% ipython --no-banner

In [1]: import numpy as np

In [2]: import numpy.linalg as la

In [3]: np.set_printoptions(precision=2, suppress=True, linewidth=100, sign=" ")

In [4]: rnd = lambda a: np.round(a, 2) + 0

In [5]: K = np.load("run3.npy")

In [6]: K
Out[6]: 
array([[ 1,  1, -1, -1,  1,  1, -1, -1],
       [ 1, -1, -1,  1, -1,  1,  1, -1],
       [ 1, -1, -1,  1,  1, -1, -1,  1],
       [ 1,  1, -1, -1, -1, -1,  1,  1]])

In [7]: B = K / la.norm(K, axis=1, keepdims=True)

In [8]: G = B @ B.T

In [9]: rnd(G[1])
Out[9]: array([ 0.,  1.,  0.,  0.])

In [10]: np.degrees(np.arccos(np.clip(G[1, 0], -1, 1)))
Out[10]: np.float64(90.0)

In [11]: rnd(la.norm(B, axis=1))
Out[11]: array([ 1.,  1.,  1.,  1.])

In [12]: (G - 2 * np.eye(4)).round(6).argmax(axis=1)
Out[12]: array([ 1,  0,  0,  0])

In [13]: np.argwhere(np.triu(np.abs(G) > 0.95, 1))
Out[13]: array([], shape=(0, 2), dtype=int64)

In [14]: u = np.array([-2, -2, 0])

In [15]: np.cross(K[0, :3], K[2, :3])
Out[15]: array([-2,  0, -2])

In [16]: np.polyval(u, K[0])
Out[16]: array([-4, -4,  0,  0, -4, -4,  0,  0])

In [17]: w1 = np.array([[2, 2, 1],
    ...:     [1, 3, 1],
    ...:     [3, 1, 1],
    ...:     [2, 2, 0],
    ...:     [0, 0, 1],
    ...:     [2, 2, 3],
    ...:     [2, 0, 3],
    ...:     [2, 3, 3]])

In [18]: b = np.array([2, 0, 0])

In [19]: H = np.maximum(K @ w1 + b, 0)

In [20]: (H > 0).mean(axis=0)
Out[20]: array([ 0.5 ,  0.75,  0.5 ])

In [21]: la.matrix_rank(H)
Out[21]: np.int64(3)

In [22]: (H > 0).astype(int)
Out[22]: 
array([[ 0,  1,  0],
       [ 1,  0,  1],
       [ 0,  1,  0],
       [ 1,  1,  1]])

In [23]: C = np.array([[-4, -4, 1], [-4, 4, -2], [-4, 1, 2]])

In [24]: w1 @ C
Out[24]: 
array([[-20,   1,   0],
       [-20,   9,  -3],
       [-20,  -7,   3],
       [-16,   0,  -2],
       [ -4,   1,   2],
       [-28,   3,   4],
       [-20,  -5,   8],
       [-32,   7,   2]])

In [25]: B = K[0, 0] * K[1:] - np.outer(K[1:, 0], K[0])

In [26]: B
Out[26]: 
array([[ 0, -2,  0,  2, -2,  0,  2,  0],
       [ 0, -2,  0,  2,  0, -2,  0,  2],
       [ 0,  0,  0,  0, -2, -2,  2,  2]])

In [27]: K[:, 0] / K[0, 0]
Out[27]: array([ 1.,  1.,  1.,  1.])

In [28]: np.flatnonzero(~B.round(6).any(axis=1))
Out[28]: array([], dtype=int64)

In [29]: mat = np.load("layer6.npy")

In [30]: rnd(mat)
Out[30]: 
array([[ 0.66, -0.34,  0.07, -0.34, -0.34,  0.07, -0.21,  0.21, -0.34],
       [-0.34,  0.66,  0.07, -0.34, -0.34,  0.07, -0.21,  0.21, -0.34],
       [ 0.07,  0.07,  0.99,  0.07,  0.07, -0.01,  0.04, -0.04,  0.07],
       [-0.34, -0.34,  0.07,  0.66, -0.34,  0.07, -0.21,  0.21, -0.34],
       [-0.34, -0.34,  0.07, -0.34,  0.66,  0.07, -0.21,  0.21, -0.34],
       [ 0.07,  0.07, -0.01,  0.07,  0.07,  0.99,  0.04, -0.04,  0.07],
       [-0.21, -0.21,  0.04, -0.21, -0.21,  0.04,  0.88,  0.12, -0.21],
       [ 0.21,  0.21, -0.04,  0.21,  0.21, -0.04,  0.12,  0.88,  0.21],
       [-0.34, -0.34,  0.07, -0.34, -0.34,  0.07, -0.21,  0.21,  0.66]])

In [31]: # columns are unit length and at right angles

In [32]: x0 = np.array([2, 5, 9, -4, 0, 6, 0, -1, 6])

In [33]: rnd(mat.T @ (mat @ x0))
Out[33]: array([ 2.,  5.,  9., -4.,  0.,  6.,  0., -1.,  6.])

In [34]: rnd(la.norm(x0)), rnd(la.norm(mat @ x0))
Out[34]: (np.float64(14.11), np.float64(14.11))

In [35]: rnd(la.inv(mat))
Out[35]: 
array([[ 0.66, -0.34,  0.07, -0.34, -0.34,  0.07, -0.21,  0.21, -0.34],
       [-0.34,  0.66,  0.07, -0.34, -0.34,  0.07, -0.21,  0.21, -0.34],
       [ 0.07,  0.07,  0.99,  0.07,  0.07, -0.01,  0.04, -0.04,  0.07],
       [-0.34, -0.34,  0.07,  0.66, -0.34,  0.07, -0.21,  0.21, -0.34],
       [-0.34, -0.34,  0.07, -0.34,  0.66,  0.07, -0.21,  0.21, -0.34],
       [ 0.07,  0.07, -0.01,  0.07,  0.07,  0.99,  0.04, -0.04,  0.07],
       [-0.21, -0.21,  0.04, -0.21, -0.21,  0.04,  0.88,  0.12, -0.21],
       [ 0.21,  0.21, -0.04,  0.21,  0.21, -0.04,  0.12,  0.88,  0.21],
       [-0.34, -0.34,  0.07, -0.34, -0.34,  0.07, -0.21,  0.21,  0.66]])

In [36]: B = mat / la.norm(mat, axis=1, keepdims=True)

In [37]: G = B @ B.T

In [38]: (np.abs(G) > 0.9).astype(int)
Out[38]: 
array([[ 1,  0,  0,  0,  0,  0,  0,  0,  0],
       [ 0,  1,  0,  0,  0,  0,  0,  0,  0],
       [ 0,  0,  1,  0,  0,  0,  0,  0,  0],
       [ 0,  0,  0,  1,  0,  0,  0,  0,  0],
       [ 0,  0,  0,  0,  1,  0,  0,  0,  0],
       [ 0,  0,  0,  0,  0,  1,  0,  0,  0],
       [ 0,  0,  0,  0,  0,  0,  1,  0,  0],
       [ 0,  0,  0,  0,  0,  0,  0,  1,  0],
       [ 0,  0,  0,  0,  0,  0,  0,  0,  1]])

In [39]: rnd(la.norm(B, axis=1))
Out[39]: array([ 1.,  1.,  1.,  1.,  1.,  1.,  1.,  1.,  1.])

In [40]: rnd(G)
Out[40]: 
array([[ 1.,  0.,  0.,  0.,  0.,  0.,  0.,  0.,  0.],
       [ 0.,  1.,  0.,  0.,  0.,  0.,  0.,  0.,  0.],
       [ 0.,  0.,  1.,  0.,  0.,  0.,  0.,  0.,  0.],
       [ 0.,  0.,  0.,  1.,  0.,  0.,  0.,  0.,  0.],
       [ 0.,  0.,  0.,  0.,  1.,  0.,  0.,  0.,  0.],
       [ 0.,  0.,  0.,  0.,  0.,  1.,  0.,  0.,  0.],
       [ 0.,  0.,  0.,  0.,  0.,  0.,  1.,  0.,  0.],
       [ 0.,  0.,  0.,  0.,  0.,  0.,  0.,  1.,  0.],
       [ 0.,  0.,  0.,  0.,  0.,  0.,  0.,  0.,  1.]])

In [41]: rnd(G[5])
Out[41]: array([ 0.,  0.,  0.,  0.,  0.,  1.,  0.,  0.,  0.])

In [42]: (G - 2 * np.eye(9)).round(6).argmax(axis=1)
Out[42]: array([ 1,  0,  0,  0,  0,  0,  0,  0,  0])

In [43]: evals, V = la.eigh(mat)

In [44]: x0 = np.array([-2, 2, -6, -7, -5, -8, 4, 5, -8])

In [45]: rnd(la.eigvalsh(mat[1:, 1:]))
Out[45]: array([-0.66,  1.  ,  1.  ,  1.  ,  1.  ,  1.  ,  1.  ,  1.  ])

In [46]: rnd(x0 @ mat @ x0 / (x0 @ x0)), rnd(evals[0]), rnd(evals[-1])
Out[46]: (np.float64(0.62), np.float64(-1.0), np.float64(1.0))
